In [1]: import numpy as np

In [2]: np.set_printoptions(suppress=True, linewidth=160)

In [3]: X = np.load("m.npy")

In [4]: X
Out[4]: 
array([[  2,   3,   4,   5,   6,   7,   8,   9,  10,  11,  12,  13],
       [ 14,  15,  16,  17,  18,  19,  20,  21,  22,  23,  24,  25],
       [ 26,  27,  28,  29,  30,  31,  32,  33,  34,  35,  36,  37],
       [ 38,  39,  40,  41,  42,  43,  44,  45,  46,  47,  48,  49],
       [ 50,  51,  52,  53,  54,  55,  56,  57,  58,  59,  60,  61],
       [ 62,  63,  64,  65,  66,  67,  68,  69,  70,  71,  72,  73],
       [ 74,  75,  76,  77,  78,  79,  80,  81,  82,  83,  84,  85],
       [ 86,  87,  88,  89,  90,  91,  92,  93,  94,  95,  96,  97],
       [ 98,  99, 100, 101, 102, 103, 104, 105, 106, 107, 108, 109],
       [110, 111, 112, 113, 114, 115, 116, 117, 118, 119, 120, 121]])

In [5]: left, s, vt = np.linalg.svd(X)

In [6]: s.round(2) + 0
Out[6]: array([772.99,  18.47,   0.  ,   0.  ,   0.  ,   0.  ,   0.  ,   0.  ,   0.  ,   0.  ])

In [7]: B = left[:, :2] @ np.diag(s[:2]) @ vt[:2]

In [8]: B.round(2)
Out[8]: 
array([[  2.,   3.,   4.,   5.,   6.,   7.,   8.,   9.,  10.,  11.,  12.,  13.],
       [ 14.,  15.,  16.,  17.,  18.,  19.,  20.,  21.,  22.,  23.,  24.,  25.],
       [ 26.,  27.,  28.,  29.,  30.,  31.,  32.,  33.,  34.,  35.,  36.,  37.],
       [ 38.,  39.,  40.,  41.,  42.,  43.,  44.,  45.,  46.,  47.,  48.,  49.],
       [ 50.,  51.,  52.,  53.,  54.,  55.,  56.,  57.,  58.,  59.,  60.,  61.],
       [ 62.,  63.,  64.,  65.,  66.,  67.,  68.,  69.,  70.,  71.,  72.,  73.],
       [ 74.,  75.,  76.,  77.,  78.,  79.,  80.,  81.,  82.,  83.,  84.,  85.],
       [ 86.,  87.,  88.,  89.,  90.,  91.,  92.,  93.,  94.,  95.,  96.,  97.],
       [ 98.,  99., 100., 101., 102., 103., 104., 105., 106., 107., 108., 109.],
       [110., 111., 112., 113., 114., 115., 116., 117., 118., 119., 120., 121.]])

In [9]: round(np.abs(X - B).max(), 2)
Out[9]: np.float64(0.0)

In [10]: np.linalg.matrix_rank(B)
Out[10]: np.int64(2)
